% python3 -q
>>> import numpy as np
>>> from numpy import linalg as LA
>>> np.set_printoptions(suppress=True, linewidth=140)
>>> W0 = np.loadtxt("arr.csv", delimiter=",")
>>> W0
array([[ 3.,  3.,  3.,  3.,  3.,  3.,  3.,  3.,  3.,  3.,  3.],
       [ 3.,  6.,  6.,  6.,  6.,  6.,  6.,  6.,  6.,  6.,  6.],
       [ 3.,  6.,  9.,  9.,  9.,  9.,  9.,  9.,  9.,  9.,  9.],
       [ 3.,  6.,  9., 12., 12., 12., 12., 12., 12., 12., 12.],
       [ 3.,  6.,  9., 12., 15., 15., 15., 15., 15., 15., 15.],
       [ 3.,  6.,  9., 12., 15., 18., 18., 18., 18., 18., 18.],
       [ 3.,  6.,  9., 12., 15., 18., 21., 21., 21., 21., 21.],
       [ 3.,  6.,  9., 12., 15., 18., 21., 24., 24., 24., 24.],
       [ 3.,  6.,  9., 12., 15., 18., 21., 24., 27., 27., 27.],
       [ 3.,  6.,  9., 12., 15., 18., 21., 24., 27., 30., 30.],
       [ 3.,  6.,  9., 12., 15., 18., 21., 24., 27., 30., 33.]])
>>> # symmetric
>>> Lm = LA.cholesky(W0)
>>> np.round(Lm @ Lm.T, 2)
array([[ 3.,  3.,  3.,  3.,  3.,  3.,  3.,  3.,  3.,  3.,  3.],
       [ 3.,  6.,  6.,  6.,  6.,  6.,  6.,  6.,  6.,  6.,  6.],
       [ 3.,  6.,  9.,  9.,  9.,  9.,  9.,  9.,  9.,  9.,  9.],
       [ 3.,  6.,  9., 12., 12., 12., 12., 12., 12., 12., 12.],
       [ 3.,  6.,  9., 12., 15., 15., 15., 15., 15., 15., 15.],
       [ 3.,  6.,  9., 12., 15., 18., 18., 18., 18., 18., 18.],
       [ 3.,  6.,  9., 12., 15., 18., 21., 21., 21., 21., 21.],
       [ 3.,  6.,  9., 12., 15., 18., 21., 24., 24., 24., 24.],
       [ 3.,  6.,  9., 12., 15., 18., 21., 24., 27., 27., 27.],
       [ 3.,  6.,  9., 12., 15., 18., 21., 24., 27., 30., 30.],
       [ 3.,  6.,  9., 12., 15., 18., 21., 24., 27., 30., 33.]])
>>> np.round(np.prod(np.diag(Lm)) ** 2, 2), round(float(LA.det(W0)), 2)
(np.float64(177147.0), 177147.0)
>>> np.round(np.diag(Lm) ** 2, 2)
array([3., 3., 3., 3., 3., 3., 3., 3., 3., 3., 3.])
